$ ipython --no-banner

In [1]: import numpy as np

In [2]: np.set_printoptions(precision=2, suppress=True, linewidth=160)

In [3]: def rd(a):
   ...:     return np.round(a, 2) + 0
   ...: 

In [4]: data = np.load("m.npy")

In [5]: data
Out[5]: 
array([[ 0,  1,  3,  3,  0,  0,  0,  1, -1,  0,  0, -2],
       [-1,  0,  4, -4, -4,  0,  2,  4, -1,  1,  1,  1],
       [-3, -4,  0,  1, -3,  1,  6,  1,  1, -4, -2,  1],
       [-3,  4, -1,  0, -3, -1,  3,  0, -4,  3, -3, -5],
       [ 0,  4,  3,  3,  0,  6, -3, -1, -2,  1, -2, -1],
       [ 0,  0, -1,  1, -6,  0, -2, -1,  4,  2,  1,  4],
       [ 0, -2, -6, -3,  3,  2,  0, -1,  0,  2, -3,  1],
       [-1, -4, -1,  0,  1,  1,  1,  0,  3,  6,  5, -2],
       [ 1,  1, -1,  4,  2, -4,  0, -3,  0,  0,  1, -4],
       [ 0, -1,  4, -3, -1, -2, -2, -6,  0,  0, -3, -1],
       [ 0, -1,  2,  3,  2, -1,  3, -5, -1,  3,  0,  4],
       [ 2, -1, -1,  5,  1, -4, -1,  2,  4,  1, -4,  0]])

In [6]: U, s, vt = np.linalg.svd(data)

In [7]: rd(s)
Out[7]: array([12.89, 12.89, 10.52, 10.52,  9.8 ,  9.8 ,  8.33,  8.33,  5.69,  5.69,  0.52,  0.52])

In [8]: Y = U[:, :10] @ np.diag(s[:10]) @ vt[:10]

In [9]: np.linalg.matrix_rank(Y)
Out[9]: np.int64(10)

In [10]: rd(np.linalg.norm(data - Y) / np.linalg.norm(data))
Out[10]: np.float64(0.02)

In [11]: Y = np.linalg.inv(data)

In [12]: rd(np.linalg.slogdet(data)[0])
Out[12]: np.float64(1.0)

In [13]: rd(np.linalg.cond(data))
Out[13]: np.float64(24.68)

In [14]: np.allclose(Y, data.T)
Out[14]: False

In [15]: x0 = np.array([-3, -2, -7, -2, -7, -7, -1, -4, -1, 0, 4, 1])

In [16]: target = data @ x0

In [17]: target
Out[17]: array([-34,  -1,  11,  20, -77,  57,  10,  18,  20,  14,  -3, -13])

In [18]: rd(np.linalg.solve(data, target))
Out[18]: array([-3., -2., -7., -2., -7., -7., -1., -4., -1.,  0.,  4.,  1.])

In [19]: rd(np.linalg.solve(data, 4 * target))
Out[19]: array([-12.,  -8., -28.,  -8., -28., -28.,  -4., -16.,  -4.,   0.,  16.,   4.])

In [20]: rd(np.linalg.solve(data.T, data[5]))
Out[20]: array([0., 0., 0., 0., 0., 1., 0., 0., 0., 0., 0., 0.])

In [21]: rd(np.linalg.solve(data, target + data[:, 10]))
Out[21]: array([-3., -2., -7., -2., -7., -7., -1., -4., -1.,  0.,  5.,  1.])

In [22]: W = np.array([[1, 1],
    ...:     [1, 0],
    ...:     [0, 0],
    ...:     [2, 0],
    ...:     [0, 0],
    ...:     [1, 2],
    ...:     [2, 2],
    ...:     [2, 2],
    ...:     [2, 0],
    ...:     [2, 1],
    ...:     [2, 2],
    ...:     [0, 0]])

In [23]: b = np.array([9, -8])

In [24]: hid = np.maximum(data @ W + b, 0)

In [25]: hid
Out[25]: 
array([[16,  0],
       [14,  6],
       [ 9,  0],
       [ 7,  0],
       [11,  0],
       [19,  0],
       [ 0,  0],
       [35, 11],
       [11,  0],
       [ 0,  0],
       [13,  0],
       [20,  0]])

In [26]: np.linalg.matrix_rank(hid)
Out[26]: np.int64(2)

In [27]: (hid > 0).astype(int)
Out[27]: 
array([[1, 0],
       [1, 1],
       [1, 0],
       [1, 0],
       [1, 0],
       [1, 0],
       [0, 0],
       [1, 1],
       [1, 0],
       [0, 0],
       [1, 0],
       [1, 0]])

In [28]: C = np.array([[3, -1], [2, 3]])

In [29]: (hid @ C).round(6).argmax(axis=1)
Out[29]: array([0, 0, 0, 0, 0, 0, 0, 0, 0, 0, 0, 0])

In [30]: x0 = np.array([-1, 0, 3, 3, 2, -3, 1, 2, 0, 3, 3, -2])

In [31]: data @ np.ones(12)
Out[31]: array([  5.,   3.,  -5., -10.,   8.,   2.,  -7.,   9.,  -3., -15.,   9.,   4.])

In [32]: data @ x0
Out[32]: array([ 24,   7, -15,  10,  -6, -15, -34,  35,  29, -14,  16,  18])

In [33]: data @ np.eye(12)[5]
Out[33]: array([ 0.,  0.,  1., -1.,  6.,  0.,  2.,  1., -4., -2., -1., -4.])

In [34]: np.sign((data @ x0).round(6))
Out[34]: array([ 1,  1, -1,  1, -1, -1, -1,  1,  1, -1,  1,  1])

In [35]: np.linalg.norm(data @ x0) <= np.linalg.norm(data, 2) * np.linalg.norm(x0) + 1e-9
Out[35]: np.True_

In [36]: W0 = np.diag(np.array([0, 3, 0, 1, 3, 5, 4, 5, 1, 0, 0, 3]))

In [37]: W0
Out[37]: 
array([[0, 0, 0, 0, 0, 0, 0, 0, 0, 0, 0, 0],
       [0, 3, 0, 0, 0, 0, 0, 0, 0, 0, 0, 0],
       [0, 0, 0, 0, 0, 0, 0, 0, 0, 0, 0, 0],
       [0, 0, 0, 1, 0, 0, 0, 0, 0, 0, 0, 0],
       [0, 0, 0, 0, 3, 0, 0, 0, 0, 0, 0, 0],
       [0, 0, 0, 0, 0, 5, 0, 0, 0, 0, 0, 0],
       [0, 0, 0, 0, 0, 0, 4, 0, 0, 0, 0, 0],
       [0, 0, 0, 0, 0, 0, 0, 5, 0, 0, 0, 0],
       [0, 0, 0, 0, 0, 0, 0, 0, 1, 0, 0, 0],
       [0, 0, 0, 0, 0, 0, 0, 0, 0, 0, 0, 0],
       [0, 0, 0, 0, 0, 0, 0, 0, 0, 0, 0, 0],
       [0, 0, 0, 0, 0, 0, 0, 0, 0, 0, 0, 3]])

In [38]: rng = np.random.default_rng(135)

In [39]: Y = W0 + rng.integers(-2, 3, (12, 8)) @ rng.integers(-2, 3, (8, 12))

In [40]: Y
Out[40]: 
array([[ -5,   5,   8,   3,  -1,   1,  -2,   4,  -5,  -2,  -7,   3],
       [  1,  11,  -4,   6,   5,  -6,   0,   0,  -1,  -1,   1,   3],
       [  3,   5,   8,   9,  -2,  -3,  10,  -6,   9,  -5,  -3,   2],
       [ -4,   1,  -9,  -4,  -1,   0,  -2,   4,  11,   6,   8,  -6],
       [  0,  -2,   9,   6,   3,   3,  10,   4,   7,   0,  -4,  -2],
       [  1,  -5,   3,  -3,   2,   5,   0,  -2,  -8,  -1,   1,   2],
       [  0, -10,  -3,  -2,   2,   2,   3,  12,  -8,   1,  -8,   3],
       [ -5,   4,  -1,   0,   1,   0,  -7,   7,  -3,  -2,  -5,  -1],
       [  1,   3,  16,   8,   0,  -7,  11, -12,   3, -12,  -6,   6],
       [  1,   2,   2,   2,   0,  -7,   5,  -2,   0,  -3,   1,   7],
       [ -6,   3,   9,   2,  -4,   4,  -5,   0,  -2,  -6, -13,  -1],
       [ -2,  -6, -10,  -6,   7,  -8,  -2,  -2,   0,  -3,   4,   2]])

In [41]: np.abs(Y - W0).sum(axis=1)
Out[41]: array([46, 36, 65, 57, 47, 28, 52, 31, 84, 32, 55, 51])

In [42]: rd(np.linalg.svd(Y - W0, compute_uv=False))
Out[42]: array([42.52, 29.33, 22.29, 19.08, 14.29, 12.64,  7.13,  6.06,  0.  ,  0.  ,  0.  ,  0.  ])

In [43]: np.linalg.norm(data, axis=2)
AxisError: axis 2 is out of bounds for array of dimension 2


In [44]: rd(np.linalg.norm(data, "nuc"))
Out[44]: np.float64(95.52)

In [45]: rd(np.linalg.norm(data, axis=0))
Out[45]: array([ 5.  ,  8.54,  9.75, 10.2 ,  9.49,  8.94,  8.77,  9.75,  8.06,  9.  ,  8.89,  9.27])

In [46]: rd(np.linalg.norm(data, axis=1))
Out[46]: array([ 5.  ,  8.54,  9.75, 10.2 ,  9.49,  8.94,  8.77,  9.75,  8.06,  9.  ,  8.89,  9.27])

In [47]: K = np.loadtxt("w.csv", delimiter=",")

In [48]: K
Out[48]: 
array([[1.1, 0. , 1. , 3. , 3. , 2. , 1. ],
       [2. , 2.1, 1. , 1. , 1. , 2. , 0. ],
       [2. , 2. , 0.1, 2. , 0. , 3. , 2. ],
       [0. , 3. , 3. , 2.1, 1. , 3. , 2. ],
       [2. , 3. , 3. , 0. , 3.1, 3. , 2. ],
       [2. , 1. , 3. , 3. , 2. , 2.1, 1. ],
       [1. , 0. , 1. , 3. , 3. , 2. , 1.1]])

In [49]: np.trace(K)
Out[49]: np.float64(11.7)

In [50]: (K - K.T) / 2
Out[50]: 
array([[ 0. , -1. , -0.5,  1.5,  0.5,  0. ,  0. ],
       [ 1. ,  0. , -0.5, -1. , -1. ,  0.5,  0. ],
       [ 0.5,  0.5,  0. , -0.5, -1.5,  0. ,  0.5],
       [-1.5,  1. ,  0.5,  0. ,  0.5,  0. , -0.5],
       [-0.5,  1. ,  1.5, -0.5,  0. ,  0.5, -0.5],
       [ 0. , -0.5,  0. ,  0. , -0.5,  0. , -0.5],
       [ 0. ,  0. , -0.5,  0.5,  0.5,  0.5,  0. ]])

In [51]: rd(np.abs(np.linalg.eigvals(K)).max())
Out[51]: np.float64(12.61)

In [52]: rd(np.sort(np.abs(np.linalg.eigvals(K))))
Out[52]: array([ 0.1 ,  0.6 ,  0.82,  2.47,  2.6 ,  2.6 , 12.61])

In [53]: (K + K.T) / 2
Out[53]: 
array([[1.1, 1. , 1.5, 1.5, 2.5, 2. , 1. ],
       [1. , 2.1, 1.5, 2. , 2. , 1.5, 0. ],
       [1.5, 1.5, 0.1, 2.5, 1.5, 3. , 1.5],
       [1.5, 2. , 2.5, 2.1, 0.5, 3. , 2.5],
       [2.5, 2. , 1.5, 0.5, 3.1, 2.5, 2.5],
       [2. , 1.5, 3. , 3. , 2.5, 2.1, 1.5],
       [1. , 0. , 1.5, 2.5, 2.5, 1.5, 1.1]])

In [54]: np.linalg.cond(K) > 100
Out[54]: np.True_

In [55]: np.linalg.matrix_rank(K, rtol=0.1)
Out[55]: np.int64(5)

In [56]: [round(float(x), 2) for x in np.linalg.svd(K, compute_uv=False)[:3]]
Out[56]: [12.82, 4.43, 3.1]

In [57]: feats = np.eye(5, dtype=int)[rng.permutation(5)]

In [58]: feats
Out[58]: 
array([[1, 0, 0, 0, 0],
       [0, 0, 0, 0, 1],
       [0, 0, 0, 1, 0],
       [0, 0, 1, 0, 0],
       [0, 1, 0, 0, 0]])

In [59]: rd(np.linalg.det(feats))
Out[59]: np.float64(1.0)

In [60]: feats @ feats
Out[60]: 
array([[1, 0, 0, 0, 0],
       [0, 1, 0, 0, 0],
       [0, 0, 1, 0, 0],
       [0, 0, 0, 1, 0],
       [0, 0, 0, 0, 1]])

In [61]: np.flatnonzero(np.linalg.matrix_power((feats != 0) + (feats.T != 0) + np.eye(5), 5)[0])
Out[61]: array([0])

In [62]: X = np.load("a.npy")

In [63]: rd(X)
Out[63]: 
array([[0.17, 0.17, 0.  , 0.17, 0.17, 0.  , 0.17, 0.  , 0.  , 0.  , 0.  , 0.  , 0.17],
       [0.  , 0.14, 0.14, 0.14, 0.14, 0.  , 0.  , 0.  , 0.  , 0.14, 0.14, 0.14, 0.  ],
       [0.  , 0.17, 0.33, 0.  , 0.17, 0.17, 0.17, 0.  , 0.  , 0.  , 0.  , 0.  , 0.  ],
       [0.2 , 0.  , 0.2 , 0.2 , 0.  , 0.  , 0.2 , 0.  , 0.2 , 0.  , 0.  , 0.  , 0.  ],
       [0.  , 0.14, 0.  , 0.14, 0.14, 0.  , 0.  , 0.14, 0.  , 0.14, 0.  , 0.14, 0.14],
       [0.  , 0.14, 0.  , 0.14, 0.  , 0.29, 0.  , 0.14, 0.  , 0.  , 0.14, 0.14, 0.  ],
       [0.  , 0.2 , 0.  , 0.2 , 0.  , 0.  , 0.2 , 0.  , 0.  , 0.  , 0.  , 0.2 , 0.2 ],
       [0.  , 0.  , 0.  , 0.  , 0.25, 0.25, 0.25, 0.25, 0.  , 0.  , 0.  , 0.  , 0.  ],
       [0.  , 0.  , 0.  , 0.2 , 0.  , 0.2 , 0.  , 0.  , 0.4 , 0.  , 0.  , 0.  , 0.2 ],
       [0.25, 0.  , 0.  , 0.  , 0.  , 0.25, 0.  , 0.  , 0.  , 0.25, 0.  , 0.25, 0.  ],
       [0.14, 0.  , 0.  , 0.14, 0.  , 0.14, 0.14, 0.14, 0.  , 0.  , 0.14, 0.14, 0.  ],
       [0.  , 0.  , 0.25, 0.25, 0.  , 0.25, 0.  , 0.  , 0.  , 0.  , 0.  , 0.25, 0.  ],
       [0.12, 0.12, 0.  , 0.  , 0.12, 0.12, 0.12, 0.  , 0.12, 0.  , 0.  , 0.12, 0.12]])

In [64]: x0 = np.array([0, 2, -1, 2, 2, 1, 0, 0, 1, 0, 0, 1, 2])

In [65]: target = X @ x0

In [66]: rd(target)
Out[66]: array([1.33, 0.86, 0.5 , 0.4 , 1.29, 1.  , 1.4 , 0.75, 1.4 , 0.5 , 0.57, 0.75, 1.12])

In [67]: rd(np.linalg.solve(X, target + X[:, 12]))
Out[67]: array([ 0.,  2., -1.,  2.,  2.,  1.,  0.,  0.,  1.,  0.,  0.,  1.,  3.])

In [68]: q, R = np.linalg.qr(X)

In [69]: rd(abs(R[0, 0])), rd(np.linalg.norm(X[:, 0]))
Out[69]: (np.float64(0.41), np.float64(0.41))

In [70]: rd(np.abs(np.diag(R)))
Out[70]: array([0.41, 0.4 , 0.44, 0.4 , 0.3 , 0.48, 0.3 , 0.2 , 0.34, 0.19, 0.17, 0.18, 0.07])

In [71]: assert X == X.T
ValueError: The truth value of an array with more than one element is ambiguous. Use a.any() or a.all()


In [72]: rd(np.sort(np.abs(np.linalg.eigvals(X))))
Out[72]: array([0.13, 0.14, 0.15, 0.15, 0.24, 0.24, 0.29, 0.29, 0.32, 0.33, 0.33, 0.49, 1.  ])

In [73]: rd(np.abs(np.linalg.eigvals(X)).max())
Out[73]: np.float64(1.0)

In [74]: np.allclose(X, X.T)
Out[74]: False

In [75]: Y = X / np.linalg.norm(X, axis=1, keepdims=True)

In [76]: G = Y @ Y.T

In [77]: np.argwhere(np.triu(np.abs(G) > 0.95, 1))
Out[77]: array([], shape=(0, 2), dtype=int64)

In [78]: rd(G[11])
Out[78]: array([0.2 , 0.57, 0.53, 0.45, 0.38, 0.67, 0.45, 0.25, 0.38, 0.5 , 0.57, 1.  , 0.35])

In [79]: rd(np.linalg.norm(Y, axis=1))
Out[79]: array([1., 1., 1., 1., 1., 1., 1., 1., 1., 1., 1., 1., 1.])

In [80]: (G - 2 * np.eye(13)).round(6).argmax(axis=1)
Out[80]: array([ 6,  4,  1,  0,  1, 10,  0, 10, 12, 10,  5,  5,  0])

In [81]: E = np.load("dump.npy")

In [82]: E
Out[82]: 
array([[-2,  0,  0,  0,  0,  0,  0],
       [ 0, -1,  0,  0,  0,  0,  0],
       [ 0,  0,  2,  0,  0,  0,  0],
       [ 0,  0,  0, -2,  0,  0,  0],
       [ 0,  0,  0,  0,  3,  0,  0],
       [ 0,  0,  0,  0,  0,  3,  0],
       [ 0,  0,  0,  0,  0,  0,  3]])

In [83]: evals, vecs = np.linalg.eigvalsh(E)
ValueError: too many values to unpack (expected 2)


In [84]: evals, vecs = np.linalg.eigh(E)

In [85]: (evals > 1e-8).sum(), (evals < -1e-8).sum()
Out[85]: (np.int64(4), np.int64(3))

In [86]: np.unique(evals.round(6) + 0, return_counts=True)[1]
Out[86]: array([2, 1, 1, 3])

In [87]: vecs @ np.diag(evals) @ vecs.T
Out[87]: 
array([[-2.,  0.,  0.,  0.,  0.,  0.,  0.],
       [ 0., -1.,  0.,  0.,  0.,  0.,  0.],
       [ 0.,  0.,  2.,  0.,  0.,  0.,  0.],
       [ 0.,  0.,  0., -2.,  0.,  0.,  0.],
       [ 0.,  0.,  0.,  0.,  3.,  0.,  0.],
       [ 0.,  0.,  0.,  0.,  0.,  3.,  0.],
       [ 0.,  0.,  0.,  0.,  0.,  0.,  3.]])

In [88]: evals.sum(), np.trace(E)
Out[88]: (np.float64(6.0), np.int64(6))
